$ ipython --no-banner

In [1]: import numpy as np

In [2]: import numpy.linalg as la

In [3]: np.set_printoptions(suppress=True, linewidth=140)

In [4]: arr = np.loadtxt("test6.csv", delimiter=",")

In [5]: arr
Out[5]: 
array([[ 0.,  0.,  3., 10.,  0.,  6.,  6.,  1.,  2.,  1.,  6.],
       [ 0.,  0.,  0.,  3.,  0.,  0.,  5.,  0.,  0.,  0.,  0.],
       [ 6., 17.,  9.,  8., 22., 10., 15., 14.,  6., 18.,  0.],
       [18., 17., 23., 18., 22., 20., 13., 20., 14., 18., 16.],
       [ 5.,  6.,  0.,  3.,  0.,  0.,  0.,  5.,  0.,  5.,  3.],
       [12., 15., 16., 16., 21., 16., 15., 18., 13., 19., 10.],
       [ 1.,  3.,  3.,  6.,  1.,  2.,  4.,  3.,  0.,  3.,  4.],
       [14., 13., 13., 16., 14., 10., 11., 18., 14., 18., 12.],
       [ 9., 12.,  8.,  4.,  7.,  2.,  3.,  8.,  0.,  7.,  5.],
       [ 1.,  7.,  0.,  6.,  6.,  0.,  8.,  7.,  3., 10.,  0.],
       [10.,  4., 11., 17.,  4.,  9.,  7., 12., 12., 10., 15.],
       [ 0., 12.,  0.,  0.,  9.,  0.,  5.,  2.,  0.,  5.,  0.],
       [ 0.,  0.,  0.,  0.,  0.,  0.,  0.,  0.,  0.,  0.,  0.],
       [10.,  9.,  6.,  8.,  3.,  0.,  3., 10.,  5.,  9.,  8.],
       [ 0.,  3.,  3.,  0.,  0.,  0.,  0.,  0.,  0.,  0.,  2.],
       [ 0.,  0.,  0.,  3.,  0.,  0.,  5.,  0.,  0.,  1.,  0.],
       [ 9.,  9., 13., 10.,  9., 10.,  6.,  9.,  4.,  7., 10.],
       [ 1.,  1.,  3.,  9.,  0.,  3.,  5.,  4.,  3.,  4.,  6.],
       [ 0.,  0.,  0.,  3.,  0.,  0.,  0.,  0.,  0.,  0.,  2.],
       [ 0.,  0.,  6.,  9.,  1.,  7.,  5.,  2.,  1.,  1.,  7.],
       [ 2.,  7.,  5.,  3.,  5.,  3.,  4.,  3.,  0.,  3.,  2.],
       [ 6.,  1.,  6., 15.,  0.,  5.,  6.,  9., 10.,  8., 12.],
       [ 6., 18.,  6.,  1., 17.,  3.,  9., 10.,  0., 13.,  0.],
       [ 3., 12.,  1.,  0.,  7.,  0.,  4.,  5.,  0.,  7.,  0.],
       [14., 11., 15., 15., 11., 11.,  8., 15., 11., 13., 14.],
       [ 0.,  7.,  1.,  6., 10.,  4., 11.,  6.,  2., 10.,  0.],
       [ 7., 11.,  6.,  7.,  9.,  3.,  7., 10.,  4., 11.,  4.],
       [ 0.,  0.,  2.,  9.,  0.,  3.,  3.,  0.,  1.,  0.,  7.],
       [ 1.,  4.,  8.,  6.,  5.,  8.,  5.,  2.,  0.,  1.,  5.],
       [16., 16., 14., 12., 14.,  8.,  8., 17., 10., 16., 11.],
       [ 5.,  3.,  5.,  7.,  0.,  1.,  1.,  4.,  1.,  2.,  8.],
       [ 0.,  3.,  0.,  0.,  0.,  0.,  0.,  0.,  0.,  0.,  0.],
       [ 2.,  8.,  1.,  0.,  1.,  0.,  0.,  1.,  0.,  1.,  0.],
       [ 6.,  8.,  2.,  1.,  0.,  0.,  0.,  4.,  0.,  3.,  3.],
       [ 0.,  2.,  0.,  0.,  0.,  0.,  0.,  0.,  0.,  0.,  0.],
       [ 1.,  9.,  8., 10., 16., 12., 14.,  9.,  5., 12.,  2.],
       [ 0.,  0.,  0.,  4.,  0.,  0.,  6.,  0.,  0.,  1.,  0.],
       [17., 16., 16., 15., 16., 11., 10., 19., 13., 18., 13.],
       [ 6., 11., 11., 13., 17., 13., 14., 13.,  9., 15.,  6.],
       [ 0., 11.,  0.,  0.,  6.,  0.,  4.,  3.,  0.,  6.,  0.],
       [ 9., 10.,  8.,  7.,  6.,  3.,  4.,  9.,  3.,  8.,  7.],
       [ 0.,  3.,  3.,  1.,  2.,  3.,  3.,  0.,  0.,  0.,  0.],
       [ 1.,  8.,  6.,  4.,  9.,  6.,  7.,  4.,  0.,  5.,  1.],
       [ 5.,  5., 11., 15., 10., 13., 11., 10.,  9., 10., 10.],
       [ 6., 10.,  8.,  9., 11.,  7.,  9., 10.,  5., 11.,  5.],
       [ 0.,  0.,  0.,  0.,  0.,  0.,  0.,  0.,  0.,  0.,  0.],
       [ 3.,  1.,  0.,  6.,  0.,  0.,  0.,  3.,  1.,  2.,  6.]])

In [6]: out = np.c_[arr[:, :9] @ np.array([[3, 1, 3, 2, 2, 3, 3, 0, 1],
   ...:     [4, 2, 0, 1, 4, 4, 4, 0, 1],
   ...:     [3, 2, 1, 3, 0, 5, 5, 1, 4],
   ...:     [4, 1, 5, 1, 0, 2, 3, 0, 5],
   ...:     [2, 5, 4, 3, 0, 0, 3, 1, 0],
   ...:     [5, 0, 1, 3, 4, 1, 3, 0, 0],
   ...:     [0, 0, 0, 2, 1, 4, 5, 0, 3],
   ...:     [2, 1, 5, 2, 4, 0, 2, 5, 2],
   ...:     [5, 2, 2, 0, 2, 1, 1, 0, 5]]), np.array([-3, -1, 1, 3, 2, -2, 2, -1, -3, -1, -2, 0, 2, 3, 3, -2, 0, -2, -3, -3, 2, 0, -2, 1, 3, -2, -1, -3, 3, 1, 0, -3, 3, 3, 2, 3, -2, -1, 0, -2, -1, 2, 1, -3, 0, -1, -3])]

In [7]: out
Out[7]: 
array([[ 91.,  21.,  68.,  51.,  38.,  67.,  97.,   8.,  92.,  -3.],
       [ 12.,   3.,  15.,  13.,   5.,  26.,  34.,   0.,  30.,  -1.],
       [297., 202., 247., 218., 203., 223., 360., 101., 202.,   1.],
       [517., 274., 403., 332., 305., 359., 536., 145., 366.,   3.],
       [ 61.,  25.,  55.,  29.,  54.,  45.,  58.,  25.,  36.,   2.],
       [431., 239., 348., 280., 261., 297., 459., 127., 317.,  -2.],
       [ 66.,  27.,  57.,  43.,  38.,  60.,  83.,  19.,  64.,   2.],
       [381., 198., 319., 226., 231., 259., 384., 117., 298.,  -1.],
       [155.,  96., 125., 107., 109., 137., 185.,  55.,  98.,  -3.],
       [ 96.,  64.,  98.,  63.,  72.,  78., 124.,  41.,  91.,  -1.],
       [284., 113., 235., 151., 151., 184., 262.,  75., 248.,  -2.],
       [ 70.,  71.,  46.,  53.,  61.,  68., 104.,  19.,  31.,   0.],
       [  0.,   0.,   0.,   0.,   0.,   0.,   0.,   0.,   0.,   2.],
       [167.,  83., 148.,  90., 109., 129., 169.,  59., 137.,   3.],
       [ 21.,  12.,   3.,  12.,  12.,  27.,  27.,   3.,  15.,   3.],
       [ 12.,   3.,  15.,  13.,   5.,  26.,  34.,   0.,  30.,  -2.],
       [248., 125., 189., 163., 144., 186., 267.,  67., 176.,   0.],
       [ 90.,  28.,  80.,  48.,  45.,  66.,  94.,  23.,  97.,  -2.],
       [ 12.,   3.,  15.,   3.,   0.,   6.,   9.,   0.,  15.,  -3.],
       [100.,  30.,  74.,  65.,  43.,  76., 111.,  17.,  93.,  -3.],
       [ 92.,  57.,  64.,  67.,  60.,  84., 118.,  25.,  62.,   2.],
       [193.,  64., 169.,  91.,  98., 121., 170.,  51., 192.,   0.],
       [181., 150., 150., 147., 145., 161., 248.,  73., 100.,  -2.],
       [ 84.,  69.,  63.,  60.,  78.,  78., 113.,  33.,  41.,   1.],
       [353., 173., 284., 211., 206., 245., 353., 101., 269.,   3.],
       [117.,  82., 109.,  92.,  83.,  95., 162.,  41.,  96.,  -2.],
       [184., 111., 159., 120., 125., 144., 211.,  65., 138.,  -1.],
       [ 62.,  15.,  52.,  30.,  17.,  44.,  62.,   2.,  67.,  -3.],
       [121.,  58.,  79.,  89.,  63.,  99., 145.,  23.,  86.,   3.],
       [354., 195., 291., 218., 224., 256., 368., 113., 256.,   1.],
       [ 88.,  34.,  78.,  48.,  45.,  72.,  90.,  25.,  79.,   0.],
       [ 12.,   6.,   0.,   3.,  12.,  12.,  12.,   0.,   3.,  -3.],
       [ 45.,  26.,  16.,  20.,  40.,  43.,  48.,   7.,  16.,   3.],
       [ 68.,  31.,  45.,  35.,  60.,  62.,  71.,  22.,  35.,   3.],
       [  8.,   4.,   0.,   2.,   8.,   8.,   8.,   0.,   2.,   2.],
       [238., 144., 192., 175., 146., 172., 286.,  69., 177.,   3.],
       [ 16.,   4.,  20.,  16.,   6.,  32.,  42.,   0.,  38.,  -2.],
       [413., 221., 338., 252., 254., 289., 422., 127., 305.,  -1.],
       [317., 179., 258., 213., 192., 221., 351.,  93., 239.,   0.],
       [ 62.,  55.,  39.,  43.,  60.,  60.,  88.,  21.,  29.,  -2.],
       [179.,  97., 148., 112., 116., 143., 196.,  59., 131.,  -1.],
       [ 44.,  23.,  19.,  34.,  27.,  44.,  60.,   5.,  29.,   2.],
       [125.,  82.,  91.,  99.,  81., 107., 165.,  35.,  82.,   1.],
       [278., 130., 222., 174., 151., 186., 288.,  71., 227.,  -3.],
       [220., 126., 182., 147., 139., 164., 249.,  69., 165.,   0.],
       [  0.,   0.,   0.,   0.,   0.,   0.,   0.,   0.,   0.,  -1.],
       [ 48.,  16.,  56.,  19.,  24.,  26.,  38.,  15.,  45.,  -3.]])

In [8]: np.round(la.lstsq(arr, out[:, 0])[0], 1) + 0
Out[8]: array([3., 4., 3., 4., 2., 5., 0., 2., 5., 0., 0.])

In [9]: la.matrix_rank(out)
Out[9]: np.int64(10)

In [10]: np.round(la.norm(la.qr(arr)[0].T @ out, axis=0) ** 2 / ((out ** 2).sum(axis=0) + 1e-12), 1)
Out[10]: array([1. , 1. , 1. , 1. , 1. , 1. , 1. , 1. , 1. , 0.4])
